% python3 -q
>>> import numpy as np
>>> import numpy.linalg as la
>>> np.set_printoptions(suppress=True, linewidth=120)
>>> def tidy(a):
...     return np.round(a, 1) + 0
... 
>>> M = np.loadtxt("run12.csv", delimiter=",")
>>> M
array([[ 7., -4., -5.,  6., -5.],
       [ 9., -9., -5., -3.,  4.],
       [-9.,  3.,  2., -4., -2.],
       [ 8., -1.,  6., -4., -4.],
       [ 4.,  0., -8.,  4., -5.],
       [-7., -5., -4., -5., -9.],
       [ 7., -6., -2.,  8., -4.],
       [ 5., -1., -4., -7., -5.],
       [-7., -7.,  4., -5.,  9.],
       [-4.,  1., -7.,  8.,  8.],
       [ 8.,  3., -4.,  8., -2.],
       [-4.,  0.,  5.,  4.,  3.],
       [-4., -4., -7., -4.,  7.],
       [ 7., -6., -2.,  8., -4.],
       [ 2.,  6., -8.,  5.,  4.],
       [-9.,  7., -1.,  4.,  9.]])
>>> Ac = M - M.mean(axis=0)
>>> V = la.svd(Ac)[2][:2]
>>> out = Ac - Ac @ V.T @ V
>>> la.norm(out, axis=1).round(6).argmax()
np.int64(1)
>>> tidy(out.std(axis=0))
array([2.3, 3.5, 3.8, 2.1, 3.4])
>>> tidy(np.diag(V.T @ V))
array([0.6, 0.2, 0.1, 0.6, 0.4])
>>> out = np.c_[M[:, :3] @ np.array([[-7, 7, -3], [-1, -5, -8], [-9, -5, -8]]), np.array([8, 0, 1, 3, 7, 5, 0, 9, 0, 9, 2, 9, 2, 4, 8, 9])]
>>> out
array([[   0.,   94.,   51.,    8.],
       [  -9.,  133.,   85.,    0.],
       [  42.,  -88.,  -13.,    1.],
       [-109.,   31.,  -64.,    3.],
       [  44.,   68.,   52.,    7.],
       [  90.,   -4.,   93.,    5.],
       [ -25.,   89.,   43.,    0.],
       [   2.,   60.,   25.,    9.],
       [  20.,  -34.,   45.,    0.],
       [  90.,    2.,   60.,    9.],
       [ -23.,   61.,  -16.,    2.],
       [ -17.,  -53.,  -28.,    9.],
       [  95.,   27.,  100.,    2.],
       [ -25.,   89.,   43.,    4.],
       [  52.,   24.,   10.,    8.],
       [  65.,  -93.,  -21.,    9.]])
>>> tidy(la.lstsq(M, out[:, 0])[0])
array([-7., -1., -9.,  0.,  0.])
>>> la.matrix_rank(np.c_[M, out])
np.int64(6)
>>> tidy(la.norm(la.qr(M)[0].T @ out, axis=0) ** 2 / ((out ** 2).sum(axis=0) + 1e-12))
array([1. , 1. , 1. , 0.3])
>>> la.matrix_rank(out)
np.int64(4)
>>> mat = np.loadtxt("data.csv", delimiter=",")
>>> mat
array([[ 0.,  0.,  0.,  0.,  0.,  0.,  0.,  2.,  1.,  0., -1.,  1., -2.,  3.],
       [ 0.,  0.,  0.,  0.,  0.,  0.,  0.,  0.,  0., -3.,  1., -1.,  2.,  2.],
       [ 0.,  0.,  0.,  0.,  0.,  0.,  0., -2., -2., -1.,  1.,  0., -3.,  0.],
       [ 0.,  0.,  0.,  0.,  0.,  0.,  0., -1., -2.,  2., -2., -1., -3., -3.],
       [ 0.,  0.,  0.,  0.,  0.,  0.,  0.,  2., -1., -3.,  2., -1.,  1.,  1.],
       [ 0.,  0.,  0.,  0.,  0.,  0.,  0.,  2., -1., -3.,  0.,  3., -3.,  2.],
       [ 0.,  0.,  0.,  0.,  0.,  0.,  0., -2.,  2.,  1.,  0.,  0., -3., -1.],
       [ 2.,  0., -2., -1.,  2.,  2., -2.,  0.,  0.,  0.,  0.,  0.,  0.,  0.],
       [ 1.,  0., -2., -2., -1., -1.,  2.,  0.,  0.,  0.,  0.,  0.,  0.,  0.],
       [ 0., -3., -1.,  2., -3., -3.,  1.,  0.,  0.,  0.,  0.,  0.,  0.,  0.],
       [-1.,  1.,  1., -2.,  2.,  0.,  0.,  0.,  0.,  0.,  0.,  0.,  0.,  0.],
       [ 1., -1.,  0., -1., -1.,  3.,  0.,  0.,  0.,  0.,  0.,  0.,  0.,  0.],
       [-2.,  2., -3., -3.,  1., -3., -3.,  0.,  0.,  0.,  0.,  0.,  0.,  0.],
       [ 3.,  2.,  0., -3.,  1.,  2., -1.,  0.,  0.,  0.,  0.,  0.,  0.,  0.]])
>>> out = la.inv(mat)
>>> tidy(la.det(mat) * la.det(out))
np.float64(1.0)
>>> tidy(la.slogdet(mat)[0])
np.float64(-1.0)
>>> feats = np.load("out11.npy")
>>> tidy(feats)
array([[-1.7, -0.2, -0.6,  0.2,  2.3, -1.7,  0.7,  0. ,  0.2,  0.8,  1.2,  1.4],
       [ 0.6, -2.1,  1.3, -0.5, -0.5,  0. ,  2.1,  0.5,  1.6,  0.2,  1.3, -0.5],
       [-0.2, -0.9, -0.3, -1.2,  0. , -0.2,  1.3,  0.5, -3.3, -0.4,  0. , -0.7],
       [-0.2, -0.5, -0.2, -1.4,  0.1,  0.6,  0.3, -3.6,  0.1, -0.3, -0.1,  0.5],
       [-0.5,  0.1,  0.9, -0.1, -0.9, -2.5, -0.1, -0.1,  0.4, -2.7, -0.7,  0.2],
       [ 1.1,  1.5, -1.4, -0.6, -1.3, -1.9,  1.1, -0.6,  0.3,  1.6,  0.2, -0.9],
       [ 2.6,  0.2,  1.7, -0.6,  1.9, -0.9, -1. , -0.3, -0.6,  0.3,  0.3, -0.1],
       [ 0.6,  1.2, -1.1,  0.9,  1.1,  0.8,  0.9, -0.3,  0.3, -2.1,  1.7, -1.4],
       [-1. ,  1.8,  0.8, -2.5,  1. ,  0.7,  0.7,  1. ,  1. , -0.1, -1. , -0.5],
       [ 1.8,  0. , -1.3, -0.2,  0.2,  0.5,  1.3,  0.7,  0.2, -0.8, -1.1,  2.6],
       [-0.1,  0.4,  1.2,  2.1,  0.8,  0. ,  1.9, -0.8, -0.3,  0.4, -2.1, -0.6],
       [-0.2,  1.9,  1.8,  0.3, -1.2,  0.6,  0.7, -0.2, -1. ,  0.1,  1.7,  1.7]])
>>> th = np.radians(36)
>>> Rm = np.eye(12)
>>> Rm[3, 3] = Rm[7, 7] = np.cos(th)
>>> Rm[3, 7], Rm[7, 3] = -np.sin(th), np.sin(th)
>>> tidy(Rm)
array([[ 1. ,  0. ,  0. ,  0. ,  0. ,  0. ,  0. ,  0. ,  0. ,  0. ,  0. ,  0. ],
       [ 0. ,  1. ,  0. ,  0. ,  0. ,  0. ,  0. ,  0. ,  0. ,  0. ,  0. ,  0. ],
       [ 0. ,  0. ,  1. ,  0. ,  0. ,  0. ,  0. ,  0. ,  0. ,  0. ,  0. ,  0. ],
       [ 0. ,  0. ,  0. ,  0.8,  0. ,  0. ,  0. , -0.6,  0. ,  0. ,  0. ,  0. ],
       [ 0. ,  0. ,  0. ,  0. ,  1. ,  0. ,  0. ,  0. ,  0. ,  0. ,  0. ,  0. ],
       [ 0. ,  0. ,  0. ,  0. ,  0. ,  1. ,  0. ,  0. ,  0. ,  0. ,  0. ,  0. ],
       [ 0. ,  0. ,  0. ,  0. ,  0. ,  0. ,  1. ,  0. ,  0. ,  0. ,  0. ,  0. ],
       [ 0. ,  0. ,  0. ,  0.6,  0. ,  0. ,  0. ,  0.8,  0. ,  0. ,  0. ,  0. ],
       [ 0. ,  0. ,  0. ,  0. ,  0. ,  0. ,  0. ,  0. ,  1. ,  0. ,  0. ,  0. ],
       [ 0. ,  0. ,  0. ,  0. ,  0. ,  0. ,  0. ,  0. ,  0. ,  1. ,  0. ,  0. ],
       [ 0. ,  0. ,  0. ,  0. ,  0. ,  0. ,  0. ,  0. ,  0. ,  0. ,  1. ,  0. ],
       [ 0. ,  0. ,  0. ,  0. ,  0. ,  0. ,  0. ,  0. ,  0. ,  0. ,  0. ,  1. ]])
>>> out = feats @ Rm.T
>>> tidy(out)
array([[-1.7, -0.2, -0.6,  0.2,  2.3, -1.7,  0.7,  0.1,  0.2,  0.8,  1.2,  1.4],
       [ 0.6, -2.1,  1.3, -0.7, -0.5,  0. ,  2.1,  0.1,  1.6,  0.2,  1.3, -0.5],
       [-0.2, -0.9, -0.3, -1.3,  0. , -0.2,  1.3, -0.3, -3.3, -0.4,  0. , -0.7],
       [-0.2, -0.5, -0.2,  0.9,  0.1,  0.6,  0.3, -3.7,  0.1, -0.3, -0.1,  0.5],
       [-0.5,  0.1,  0.9, -0.1, -0.9, -2.5, -0.1, -0.2,  0.4, -2.7, -0.7,  0.2],
       [ 1.1,  1.5, -1.4, -0.1, -1.3, -1.9,  1.1, -0.8,  0.3,  1.6,  0.2, -0.9],
       [ 2.6,  0.2,  1.7, -0.3,  1.9, -0.9, -1. , -0.6, -0.6,  0.3,  0.3, -0.1],
       [ 0.6,  1.2, -1.1,  0.9,  1.1,  0.8,  0.9,  0.2,  0.3, -2.1,  1.7, -1.4],
       [-1. ,  1.8,  0.8, -2.6,  1. ,  0.7,  0.7, -0.7,  1. , -0.1, -1. , -0.5],
       [ 1.8,  0. , -1.3, -0.6,  0.2,  0.5,  1.3,  0.5,  0.2, -0.8, -1.1,  2.6],
       [-0.1,  0.4,  1.2,  2.2,  0.8,  0. ,  1.9,  0.5, -0.3,  0.4, -2.1, -0.6],
       [-0.2,  1.9,  1.8,  0.4, -1.2,  0.6,  0.7,  0. , -1. ,  0.1,  1.7,  1.7]])
>>> tidy(la.det(Rm)), tidy(np.trace(Rm))
(np.float64(1.0), np.float64(11.6))
>>> tidy(np.abs(out - feats).max(axis=0))
array([0. , 0. , 0. , 2.4, 0. , 0. , 0. , 1.6, 0. , 0. , 0. , 0. ])
